$ python3 -q
>>> import numpy as np
>>> np.set_printoptions(precision=4, suppress=True, linewidth=140, sign=" ")
>>> def tidy(a):
...     return np.round(a, 4) + 0
... 
>>> W0 = np.array([[5, 0, 0, 0, 0, 0, 0],
...     [0, -2, 0, 0, 0, 0, 0],
...     [0, 0, 4, 0, 0, 0, 0],
...     [0, 0, 0, -4, 0, 0, 0],
...     [0, 0, 0, 0, 5, 0, 0],
...     [0, 0, 0, 0, 0, 2, 0],
...     [0, 0, 0, 0, 0, 0, 4]])
>>> print(W0)
[[ 5  0  0  0  0  0  0]
 [ 0 -2  0  0  0  0  0]
 [ 0  0  4  0  0  0  0]
 [ 0  0  0 -4  0  0  0]
 [ 0  0  0  0  5  0  0]
 [ 0  0  0  0  0  2  0]
 [ 0  0  0  0  0  0  4]]
>>> print(np.flatnonzero(np.linalg.matrix_power((W0 != 0) + (W0.T != 0) + np.eye(7), 7)[0]))
[ 0]
>>> print((np.linalg.matrix_power((W0 != 0) + (W0.T != 0) + np.eye(7), 7) > 0).astype(int))
[[ 1  0  0  0  0  0  0]
 [ 0  1  0  0  0  0  0]
 [ 0  0  1  0  0  0  0]
 [ 0  0  0  1  0  0  0]
 [ 0  0  0  0  1  0  0]
 [ 0  0  0  0  0  1  0]
 [ 0  0  0  0  0  0  1]]
>>> print(W0 @ W0)
[[ 25   0   0   0   0   0   0]
 [  0   4   0   0   0   0   0]
 [  0   0  16   0   0   0   0]
 [  0   0   0  16   0   0   0]
 [  0   0   0   0  25   0   0]
 [  0   0   0   0   0   4   0]
 [  0   0   0   0   0   0  16]]
>>> print(tidy(np.abs(np.linalg.eigvals(W0)).max()))
5.0
>>> print(tidy(np.sort(np.abs(np.linalg.eigvals(W0)))))
[ 2.  2.  4.  4.  4.  5.  5.]
>>> print(np.trace(W0))
14
>>> print(tidy(np.linalg.det(W0)))
6400.0
>>> print(np.allclose(W0, W0.T))
True
>>> rng = np.random.default_rng(42)
>>> lab = rng.permutation(7)
>>> print(lab)
[ 3  2  6  4  1  5  0]
>>> A2 = W0[lab][:, lab]
>>> print(tidy(np.sort(np.abs(np.linalg.eigvals(A2)))))
[ 2.  2.  4.  4.  4.  5.  5.]
>>> print(np.allclose(A2, W0))
False
>>> print(np.diag(A2))
[-4  4  4  5 -2  2  5]
>>> print(A2)
[[-4  0  0  0  0  0  0]
 [ 0  4  0  0  0  0  0]
 [ 0  0  4  0  0  0  0]
 [ 0  0  0  5  0  0  0]
 [ 0  0  0  0 -2  0  0]
 [ 0  0  0  0  0  2  0]
 [ 0  0  0  0  0  0  5]]
>>> print(tidy(np.linalg.det(A2)), tidy(np.linalg.det(W0[lab])))
6400.0 -6400.0
>>> mat = np.load("block4.npy")
>>> print(mat)
[[ 40   4   4 -28  -9   7  21  -4  -9  -9   0  24]
 [  4  19  13 -13   4  10   7  -5 -13   2 -14  -2]
 [  4  13  30  -6   7  -2   1  -6 -10  -7 -21  -1]
 [-28 -13  -6  48 -11   1 -19  -6  20   3  15  -7]
 [ -9   4   7 -11  37 -10  -8  -5  -3   2 -14 -17]
 [  7  10  -2   1 -10  31   5  -9   2  14  -3   9]
 [ 21   7   1 -19  -8   5  43 -23  11  13   3   0]
 [ -4  -5  -6  -6  -5  -9 -23  40 -14 -23   5  -1]
 [ -9 -13 -10  20  -3   2  11 -14  32  12  16 -13]
 [ -9   2  -7   3   2  14  13 -23  12  35  -8  -2]
 [  0 -14 -21  15 -14  -3   3   5  16  -8  29  -2]
 [ 24  -2  -1  -7 -17   9   0  -1 -13  -2  -2  33]]
>>> U, s, Vt = np.linalg.svd(mat)
>>> V = Vt[:(s > 1e-8).sum()]
>>> x = mat[9] + 3 * mat[2] + rng.integers(2) * np.eye(12)[10]
>>> print(x)
[  3.  41.  83. -15.  23.   8.  16. -41. -18.  14. -71.  -5.]
>>> print(np.allclose(V.T @ V @ x, x))
True
>>> print(tidy(np.linalg.norm(x - V.T @ V @ x)))
0.0
>>> U, s, Vt = np.linalg.svd(mat)
>>> print(tidy(s))
[ 110.9913   93.2782   77.9804   49.6066   32.4847   25.3009   16.8206   10.5373    0.        0.        0.        0.    ]
>>> A2 = U[:, :8] @ np.diag(s[:8]) @ Vt[:8]
>>> print(tidy(np.abs(mat - A2).max()))
0.0
>>> print(tidy(A2))
[[ 40.   4.   4. -28.  -9.   7.  21.  -4.  -9.  -9.   0.  24.]
 [  4.  19.  13. -13.   4.  10.   7.  -5. -13.   2. -14.  -2.]
 [  4.  13.  30.  -6.   7.  -2.   1.  -6. -10.  -7. -21.  -1.]
 [-28. -13.  -6.  48. -11.   1. -19.  -6.  20.   3.  15.  -7.]
 [ -9.   4.   7. -11.  37. -10.  -8.  -5.  -3.   2. -14. -17.]
 [  7.  10.  -2.   1. -10.  31.   5.  -9.   2.  14.  -3.   9.]
 [ 21.   7.   1. -19.  -8.   5.  43. -23.  11.  13.   3.   0.]
 [ -4.  -5.  -6.  -6.  -5.  -9. -23.  40. -14. -23.   5.  -1.]
 [ -9. -13. -10.  20.  -3.   2.  11. -14.  32.  12.  16. -13.]
 [ -9.   2.  -7.   3.   2.  14.  13. -23.  12.  35.  -8.  -2.]
 [  0. -14. -21.  15. -14.  -3.   3.   5.  16.  -8.  29.  -2.]
 [ 24.  -2.  -1.  -7. -17.   9.   0.  -1. -13.  -2.  -2.  33.]]
>>> print(np.linalg.matrix_rank(mat, rtol=0.05))
8
>>> print(tidy(np.linalg.norm(mat - A2, 2)), tidy(s[8]))
0.0 0.0
>>> print(tidy(np.linalg.norm(mat - A2) / np.linalg.norm(mat)))
0.0
>>> print(np.linalg.matrix_rank(A2))
8
>>> print(tidy(np.linalg.svd(W0, compute_uv=False)))
[ 5.  5.  4.  4.  4.  2.  2.]
>>> print(W0.shape)
(7, 7)
>>> print(W0 - W0[0])
[[ 0  0  0  0  0  0  0]
 [-5 -2  0  0  0  0  0]
 [-5  0  4  0  0  0  0]
 [-5  0  0 -4  0  0  0]
 [-5  0  0  0  5  0  0]
 [-5  0  0  0  0  2  0]
 [-5  0  0  0  0  0  4]]
>>> print(W0.sum(axis=0))
[ 5 -2  4 -4  5  2  4]
>>> print(np.abs(W0).max())
5
>>> K = np.load("test4.npy")
>>> print(tidy(K))
[[-12.1127   2.1311  -8.5024   3.2235   6.9663  -1.3225   3.7834   1.4901   9.7329  -2.1256]
 [-10.9957  -2.5595  -6.0063   7.8055   9.1487   2.4803   2.8353  -0.5733   8.6641  -1.5016]
 [-11.9135   3.9215  -9.058    1.1886   5.7043  -2.7958   3.9645   2.2479   9.6424  -2.2645]
 [ -2.5007  10.7345  -5.6771 -10.5115  -5.0326  -8.7048   2.1537   4.7196   2.4016  -1.4193]
 [ 11.5371  -5.1637   9.2923   0.3322  -4.6654   3.8265  -4.0214  -2.7624  -9.3898   2.3231]
 [  8.9254  -8.6353   8.9566   5.2953  -0.6924   6.761   -3.7298  -4.1259  -7.441    2.2391]
 [-10.2883   7.3037  -9.3146  -3.2265   2.4639  -5.6228   3.946    3.6201   8.4762  -2.3287]
 [ -5.7139  -8.325   -0.4565  11.6506   9.1509   7.0181   0.5407  -3.2957   4.2358  -0.1141]
 [ -9.0574   8.5304  -9.0004  -5.1211   0.8488  -6.6705   3.754    4.0872   7.5421  -2.2501]
 [ -1.9109  10.7298  -5.3008 -10.7759  -5.4341  -8.7215   1.9827   4.6895   1.9314  -1.3252]]
>>> A2 = K + rng.integers(-2, 3, (10, 2)) @ rng.integers(-2, 3, (2, 10))
>>> print(tidy(A2))
[[-12.1127   3.1311  -9.5024   5.2235   4.9663  -4.3225   4.7834   5.4901   5.7329  -0.1256]
 [-14.9957  -2.5595  -6.0063   7.8055  11.1487   6.4803   2.8353  -4.5733  12.6641  -5.5016]
 [ -5.9135   2.9215  -8.058   -0.8114   4.7043  -5.7958   2.9645   4.2479   7.6424   1.7355]
 [  1.4993   9.7345  -4.6771 -12.5115  -5.0326  -9.7048   1.1537   4.7196   2.4016   0.5807]
 [ 13.5371  -5.1637   9.2923   0.3322  -5.6654   1.8265  -4.0214  -0.7624 -11.3898   4.3231]
 [  8.9254 -10.6353  10.9566   1.2953   3.3076  12.761   -5.7298 -12.1259   0.559   -1.7609]
 [-10.2883   7.3037  -9.3146  -3.2265   2.4639  -5.6228   3.946    3.6201   8.4762  -2.3287]
 [-11.7139  -6.325   -2.4565  15.6506   8.1509   7.0181   2.5407  -1.2957   2.2358  -2.1141]
 [ -3.0574   7.5304  -8.0004  -7.1211  -0.1512  -9.6705   2.754    6.0872   5.5421   1.7499]
 [  0.0891  10.7298  -5.3008 -10.7759  -6.4341 -10.7215   1.9827   6.6895  -0.0686   0.6748]]
>>> print(np.abs(A2 - K).sum(axis=1))
[ 20.  22.  23.  12.  11.  40.   0.  23.  23.  11.]
>>> print(np.linalg.matrix_rank(A2 - K, tol=1e-8))
2
